In [1]: import numpy as np

In [2]: import numpy.linalg as la

In [3]: np.set_printoptions(suppress=True, linewidth=140)

In [4]: rnd = lambda a: np.round(a, 2) + 0

In [5]: B = np.array([[6, -4], [7, -6]])

In [6]: mat = np.kron(np.eye(2, dtype=int), B)

In [7]: mat
Out[7]: 
array([[ 6, -4,  0,  0],
       [ 7, -6,  0,  0],
       [ 0,  0,  6, -4],
       [ 0,  0,  7, -6]])

In [8]: rnd(np.sort(la.eigvals(mat).real))
Out[8]: array([-2.83, -2.83,  2.83,  2.83])

In [9]: (mat != 0).astype(int)
Out[9]: 
array([[1, 1, 0, 0],
       [1, 1, 0, 0],
       [0, 0, 1, 1],
       [0, 0, 1, 1]])

In [10]: np.flatnonzero(la.matrix_power((mat != 0) + (mat.T != 0) + np.eye(4), 4)[3])
Out[10]: array([2, 3])

In [11]: B = mat[0, 0] * mat[1:] - np.outer(mat[1:, 0], mat[0])

In [12]: B
Out[12]: 
array([[  0,  -8,   0,   0],
       [  0,   0,  36, -24],
       [  0,   0,  42, -36]])

In [13]: np.flatnonzero(~B.round(6).any(axis=1))
Out[13]: array([], dtype=int64)

In [14]: rnd(mat[:, 0] / mat[0, 0])
Out[14]: array([1.  , 1.17, 0.  , 0.  ])

In [15]: la.matrix_rank(B), la.matrix_rank(mat)
Out[15]: (np.int64(3), np.int64(4))

In [16]: rnd(la.norm(mat, axis=1))
Out[16]: array([7.21, 9.22, 7.21, 9.22])

In [17]: rnd(la.norm(mat, axis=0))
Out[17]: array([9.22, 7.21, 9.22, 7.21])

In [18]: la.norm(mat, axis=1).argmax()
Out[18]: np.int64(1)

In [19]: rnd(la.norm(mat, 1)), rnd(la.norm(mat, np.inf))
Out[19]: (np.float64(13.0), np.float64(13.0))

In [20]: la.norm(mat, axis=2)
AxisError: axis 2 is out of bounds for array of dimension 2


In [21]: x0 = np.array([8, 8, -5, 7])

In [22]: a = np.maximum(mat @ x0, 0)

In [23]: np.maximum(mat @ (3 * x0), 0)
Out[23]: array([48, 24,  0,  0])

In [24]: a
Out[24]: array([16,  8,  0,  0])

In [25]: U, s, VT = la.svd(mat)

In [26]: np.argmax(s[:-1] / (s[1:] + 1e-6)) + 1
Out[26]: np.int64(2)

In [27]: rnd(s)
Out[27]: array([11.68, 11.68,  0.68,  0.68])

In [28]: B = U[:, :2] @ np.diag(s[:2]) @ VT[:2]

In [29]: la.matrix_rank(mat, rtol=0.05)
Out[29]: np.int64(4)

In [30]: rnd(la.norm(mat - B, 2)), rnd(s[2])
Out[30]: (np.float64(0.68), np.float64(0.68))

In [31]: rnd(np.abs(mat - B).max())
Out[31]: np.float64(0.43)

In [32]: la.matrix_rank(B)
Out[32]: np.int64(2)

In [33]: B = np.array([[4, 2, 1, 3, 3, 5],
    ...:     [3, 3, 2, 4, 5, 0],
    ...:     [3, 3, 3, 2, 5, 3],
    ...:     [1, 1, 5, 3, 3, 4],
    ...:     [5, 4, 4, 5, 3, 5],
    ...:     [0, 1, 1, 1, 3, 5]])

In [34]: E = np.tril(B)

In [35]: E
Out[35]: 
array([[4, 0, 0, 0, 0, 0],
       [3, 3, 0, 0, 0, 0],
       [3, 3, 3, 0, 0, 0],
       [1, 1, 5, 3, 0, 0],
       [5, 4, 4, 5, 3, 0],
       [0, 1, 1, 1, 3, 5]])

In [36]: x0 = np.array([0, -2, 3, 0, -3, -3])

In [37]: rhs = E @ x0

In [38]: rhs
Out[38]: array([  0,  -6,   3,  13,  -5, -23])

In [39]: rnd(la.solve(E, E[:, 5]))
Out[39]: array([0., 0., 0., 0., 0., 1.])

In [40]: rnd(la.solve(E, rhs))
Out[40]: array([ 0., -2.,  3.,  0., -3., -3.])

In [41]: O, r_ = la.qr(E)

In [42]: rnd(O.T @ O)
Out[42]: 
array([[1., 0., 0., 0., 0., 0.],
       [0., 1., 0., 0., 0., 0.],
       [0., 0., 1., 0., 0., 0.],
       [0., 0., 0., 1., 0., 0.],
       [0., 0., 0., 0., 1., 0.],
       [0., 0., 0., 0., 0., 1.]])

In [43]: O.shape, r_.shape
Out[43]: ((6, 6), (6, 6))

In [44]: rnd(O @ r_)
Out[44]: 
array([[4., 0., 0., 0., 0., 0.],
       [3., 3., 0., 0., 0., 0.],
       [3., 3., 3., 0., 0., 0.],
       [1., 1., 5., 3., 0., 0.],
       [5., 4., 4., 5., 3., 0.],
       [0., 1., 1., 1., 3., 5.]])

In [45]: rnd(np.abs(np.diag(r_)))
Out[45]: array([7.75, 3.26, 4.93, 3.03, 2.53, 1.7 ])

In [46]: rnd(np.trace(O @ O.T))
Out[46]: np.float64(6.0)

In [47]: la.matrix_power(mat, 3)
Out[47]: 
array([[ 48, -32,   0,   0],
       [ 56, -48,   0,   0],
       [  0,   0,  48, -32],
       [  0,   0,  56, -48]])

In [48]: np.trace(mat)
Out[48]: np.int64(0)

In [49]: np.allclose(mat @ mat.T, mat.T @ mat)
Out[49]: False

In [50]: assert mat == mat.T
ValueError: The truth value of an array with more than one element is ambiguous. Use a.any() or a.all()


In [51]: rnd(la.det(mat))
Out[51]: np.float64(64.0)

In [52]: mat @ mat
Out[52]: 
array([[8, 0, 0, 0],
       [0, 8, 0, 0],
       [0, 0, 8, 0],
       [0, 0, 0, 8]])

In [53]: data = np.load("dump.npy")

In [54]: data
Out[54]: 
array([[0, 0, 0, 0, 0, 1, 0, 0, 0, 0, 0, 0],
       [0, 0, 0, 0, 0, 0, 0, 0, 1, 0, 0, 0],
       [0, 0, 0, 0, 0, 0, 0, 1, 0, 0, 0, 0],
       [0, 0, 0, 0, 1, 0, 0, 0, 0, 0, 0, 0],
       [0, 0, 0, 1, 0, 0, 0, 0, 0, 0, 0, 0],
       [0, 1, 0, 0, 0, 0, 0, 0, 0, 0, 0, 0],
       [0, 0, 0, 0, 0, 0, 0, 0, 0, 1, 0, 0],
       [0, 0, 0, 0, 0, 0, 1, 0, 0, 0, 0, 0],
       [0, 0, 0, 0, 0, 0, 0, 0, 0, 0, 1, 0],
       [0, 0, 1, 0, 0, 0, 0, 0, 0, 0, 0, 0],
       [1, 0, 0, 0, 0, 0, 0, 0, 0, 0, 0, 0],
       [0, 0, 0, 0, 0, 0, 0, 0, 0, 0, 0, 1]])

In [55]: # a transition matrix

In [56]: O, V = la.qr(data[:, :6])[0], la.qr(data[:, 6:])[0]

In [57]: s = la.svd(O.T @ V, compute_uv=False)

In [58]: (s > 0.9).sum()
Out[58]: np.int64(0)

In [59]: la.matrix_power(data, 2)
Out[59]: 
array([[0, 1, 0, 0, 0, 0, 0, 0, 0, 0, 0, 0],
       [0, 0, 0, 0, 0, 0, 0, 0, 0, 0, 1, 0],
       [0, 0, 0, 0, 0, 0, 1, 0, 0, 0, 0, 0],
       [0, 0, 0, 1, 0, 0, 0, 0, 0, 0, 0, 0],
       [0, 0, 0, 0, 1, 0, 0, 0, 0, 0, 0, 0],
       [0, 0, 0, 0, 0, 0, 0, 0, 1, 0, 0, 0],
       [0, 0, 1, 0, 0, 0, 0, 0, 0, 0, 0, 0],
       [0, 0, 0, 0, 0, 0, 0, 0, 0, 1, 0, 0],
       [1, 0, 0, 0, 0, 0, 0, 0, 0, 0, 0, 0],
       [0, 0, 0, 0, 0, 0, 0, 1, 0, 0, 0, 0],
       [0, 0, 0, 0, 0, 1, 0, 0, 0, 0, 0, 0],
       [0, 0, 0, 0, 0, 0, 0, 0, 0, 0, 0, 1]])

In [60]: p = np.eye(12)[5]

In [61]: for _ in range(3):
    ...:     p = p @ data
    ...:     print(p.round(2))
    ...: 
[0. 1. 0. 0. 0. 0. 0. 0. 0. 0. 0. 0.]
[0. 0. 0. 0. 0. 0. 0. 0. 1. 0. 0. 0.]
[0. 0. 0. 0. 0. 0. 0. 0. 0. 0. 1. 0.]

In [62]: x0 = np.array([-6, 7, -5, 8, -8, 2, -1, 5, 9, -4, -6, -6])

In [63]: rnd(la.inv(data))
Out[63]: 
array([[0., 0., 0., 0., 0., 0., 0., 0., 0., 0., 1., 0.],
       [0., 0., 0., 0., 0., 1., 0., 0., 0., 0., 0., 0.],
       [0., 0., 0., 0., 0., 0., 0., 0., 0., 1., 0., 0.],
       [0., 0., 0., 0., 1., 0., 0., 0., 0., 0., 0., 0.],
       [0., 0., 0., 1., 0., 0., 0., 0., 0., 0., 0., 0.],
       [1., 0., 0., 0., 0., 0., 0., 0., 0., 0., 0., 0.],
       [0., 0., 0., 0., 0., 0., 0., 1., 0., 0., 0., 0.],
       [0., 0., 1., 0., 0., 0., 0., 0., 0., 0., 0., 0.],
       [0., 1., 0., 0., 0., 0., 0., 0., 0., 0., 0., 0.],
       [0., 0., 0., 0., 0., 0., 1., 0., 0., 0., 0., 0.],
       [0., 0., 0., 0., 0., 0., 0., 0., 1., 0., 0., 0.],
       [0., 0., 0., 0., 0., 0., 0., 0., 0., 0., 0., 1.]])

In [64]: rnd(la.norm(x0)), rnd(la.norm(data @ x0))
Out[64]: (np.float64(20.9), np.float64(20.9))

In [65]: 12 - la.matrix_rank(data - np.eye(12), tol=1e-8)
Out[65]: np.int64(4)

In [66]: rnd(la.det(data))
Out[66]: np.float64(1.0)

In [67]: m1 = np.loadtxt("m.csv", delimiter=",")

In [68]: rnd(m1)
Out[68]: 
array([[ 0.78, -0.19,  0.09,  0.33,  0.12, -0.09,  0.12,  0.22,  0.05,  0.29, -0.22, -0.12, -0.09,  0.02],
       [-0.19,  0.84,  0.07,  0.28,  0.1 , -0.07,  0.1 ,  0.19,  0.04,  0.25, -0.19, -0.1 , -0.07,  0.01],
       [ 0.09,  0.07,  0.97, -0.13, -0.05,  0.03, -0.05, -0.09, -0.02, -0.11,  0.09,  0.05,  0.03, -0.01],
       [ 0.33,  0.28, -0.13,  0.52, -0.18,  0.13, -0.18, -0.33, -0.08, -0.43,  0.33,  0.18,  0.13, -0.03],
       [ 0.12,  0.1 , -0.05, -0.18,  0.94,  0.05, -0.06, -0.12, -0.03, -0.16,  0.12,  0.06,  0.05, -0.01],
       [-0.09, -0.07,  0.03,  0.13,  0.05,  0.97,  0.05,  0.09,  0.02,  0.11, -0.09, -0.05, -0.03,  0.01],
       [ 0.12,  0.1 , -0.05, -0.18, -0.06,  0.05,  0.94, -0.12, -0.03, -0.16,  0.12,  0.06,  0.05, -0.01],
       [ 0.22,  0.19, -0.09, -0.33, -0.12,  0.09, -0.12,  0.78, -0.05, -0.29,  0.22,  0.12,  0.09, -0.02],
       [ 0.05,  0.04, -0.02, -0.08, -0.03,  0.02, -0.03, -0.05,  0.99, -0.07,  0.05,  0.03,  0.02,  0.  ],
       [ 0.29,  0.25, -0.11, -0.43, -0.16,  0.11, -0.16, -0.29, -0.07,  0.62,  0.29,  0.16,  0.11, -0.02],
       [-0.22, -0.19,  0.09,  0.33,  0.12, -0.09,  0.12,  0.22,  0.05,  0.29,  0.78, -0.12, -0.09,  0.02],
       [-0.12, -0.1 ,  0.05,  0.18,  0.06, -0.05,  0.06,  0.12,  0.03,  0.16, -0.12,  0.94, -0.05,  0.01],
       [-0.09, -0.07,  0.03,  0.13,  0.05, -0.03,  0.05,  0.09,  0.02,  0.11, -0.09, -0.05,  0.97,  0.01],
       [ 0.02,  0.01, -0.01, -0.03, -0.01,  0.01, -0.01, -0.02,  0.  , -0.02,  0.02,  0.01,  0.01,  1.  ]])

In [69]: evals, V = la.eigh(m1)

In [70]: x0 = np.array([3, 0, 0, 1, 0, 1, 3, 3, 3, -2, 2, 0, 3, -3])

In [71]: rnd(x0 @ m1 @ x0)
Out[71]: np.float64(62.47)

In [72]: rnd(np.abs(m1).sum(axis=1).max()), rnd(np.abs(evals).max())
Out[72]: (np.float64(3.21), np.float64(1.0))
